>>> import numpy as np
>>> from numpy import linalg as LA
>>> np.set_printoptions(precision=2, suppress=True, linewidth=100)
>>> feats = np.loadtxt("out8.csv", delimiter=",")
>>> feats
array([[ 1.,  2.,  0.,  0.,  0.,  0.,  0.,  2.,  5.,  0.,  0.],
       [ 1.,  0.,  0.,  0.,  5.,  0.,  0.,  4., 11.,  0.,  0.],
       [ 0.,  0.,  0.,  0., 11.,  0.,  3., 10., 19.,  0.,  0.],
       [ 2.,  0.,  0.,  0., 11.,  0.,  4.,  5., 12.,  0.,  0.],
       [ 1.,  0.,  0.,  0.,  5.,  0.,  5.,  9., 14.,  0.,  0.],
       [ 0.,  0.,  0.,  0.,  5.,  0.,  0.,  9., 18.,  0.,  0.],
       [ 2.,  1.,  0.,  0.,  1.,  0.,  4.,  5.,  8.,  0.,  0.],
       [ 1.,  0.,  0.,  0.,  7.,  0.,  0.,  3., 10.,  0.,  0.],
       [ 2.,  0.,  0.,  0.,  3.,  0.,  4.,  5., 10.,  0.,  0.],
       [ 2.,  4.,  1.,  0.,  1.,  0.,  1.,  2., 11.,  0.,  7.],
       [ 0.,  0.,  0.,  0.,  1.,  0.,  0.,  9., 14.,  0.,  0.],
       [ 0.,  0.,  0.,  0.,  3.,  0.,  0.,  5.,  8.,  0.,  0.],
       [ 2.,  0.,  0.,  0.,  7.,  0.,  3.,  4., 11.,  0.,  0.],
       [ 1.,  0.,  0.,  0.,  5.,  0.,  1.,  5.,  8.,  0.,  0.],
       [ 1.,  0.,  0.,  0.,  5.,  0.,  4.,  8., 11.,  0.,  0.],
       [ 1.,  0.,  0.,  0.,  7.,  0.,  0.,  1., 10.,  0.,  0.],
       [ 0.,  0.,  0.,  0.,  1.,  0.,  0.,  7., 14.,  0.,  1.],
       [ 0.,  5.,  0.,  0.,  0.,  0.,  0.,  6.,  9.,  0.,  2.],
       [ 1.,  0.,  0.,  0.,  3.,  0.,  1.,  5., 12.,  0.,  1.],
       [ 2.,  1.,  0.,  0.,  1.,  0.,  4.,  5.,  8.,  0.,  0.],
       [ 2.,  0.,  0.,  0.,  7.,  0.,  6.,  7., 14.,  0.,  0.],
       [ 0.,  0.,  0.,  0.,  7.,  0.,  2.,  9., 18.,  0.,  0.],
       [ 0.,  2.,  0.,  0.,  1.,  0.,  0.,  6., 15.,  0.,  5.],
       [ 1.,  0.,  0.,  0.,  7.,  0.,  3.,  7., 16.,  0.,  0.],
       [ 2.,  0.,  0.,  0., 11.,  0.,  2.,  3., 12.,  0.,  0.],
       [ 1.,  0.,  0.,  0.,  7.,  0.,  3.,  7., 10.,  0.,  0.],
       [ 0.,  0.,  0.,  0.,  9.,  0.,  0.,  5., 14.,  0.,  0.],
       [ 2.,  0.,  0.,  0.,  5.,  0.,  3.,  4.,  9.,  0.,  0.],
       [ 0.,  1.,  0.,  0.,  1.,  0.,  0.,  8., 17.,  0.,  4.],
       [ 0.,  0.,  0.,  0.,  3.,  0.,  2., 12., 19.,  0.,  0.],
       [ 2.,  4.,  0.,  0.,  0.,  0.,  3.,  4.,  9.,  0.,  3.]])
>>> W1 = np.array([[0, 5],
...     [9, 3],
...     [9, 2],
...     [6, 4],
...     [1, 4],
...     [8, 3],
...     [9, 3],
...     [0, 6],
...     [6, 7],
...     [8, 3],
...     [9, 9]])
>>> beta = np.array([2, 1])
>>> hid = np.maximum(feats @ W1 + beta, 0)
>>> print(hid)
[[ 50.  59.]
 [ 73. 127.]
 [154. 247.]
 [121. 181.]
 [136. 193.]
 [115. 201.]
 [ 96. 116.]
 [ 69. 122.]
 [101. 135.]
 [186. 184.]
 [ 87. 157.]
 [ 53.  99.]
 [102. 149.]
 [ 64. 115.]
 [109. 163.]
 [ 69. 110.]
 [ 96. 154.]
 [119. 133.]
 [ 95. 144.]
 [ 96. 116.]
 [147. 197.]
 [135. 215.]
 [156. 197.]
 [132. 197.]
 [103. 163.]
 [ 96. 155.]
 [ 95. 165.]
 [ 88. 127.]
 [150. 211.]
 [137. 224.]
 [146. 146.]]
>>> LA.matrix_rank(hid)
np.int64(2)
>>> W2 = np.array([[0, -7], [-4, 8]])
>>> hid @ W2
array([[-236.,  122.],
       [-508.,  505.],
       [-988.,  898.],
       [-724.,  601.],
       [-772.,  592.],
       [-804.,  803.],
       [-464.,  256.],
       [-488.,  493.],
       [-540.,  373.],
       [-736.,  170.],
       [-628.,  647.],
       [-396.,  421.],
       [-596.,  478.],
       [-460.,  472.],
       [-652.,  541.],
       [-440.,  397.],
       [-616.,  560.],
       [-532.,  231.],
       [-576.,  487.],
       [-464.,  256.],
       [-788.,  547.],
       [-860.,  775.],
       [-788.,  484.],
       [-788.,  652.],
       [-652.,  583.],
       [-620.,  568.],
       [-660.,  655.],
       [-508.,  400.],
       [-844.,  638.],
       [-896.,  833.],
       [-584.,  146.]])
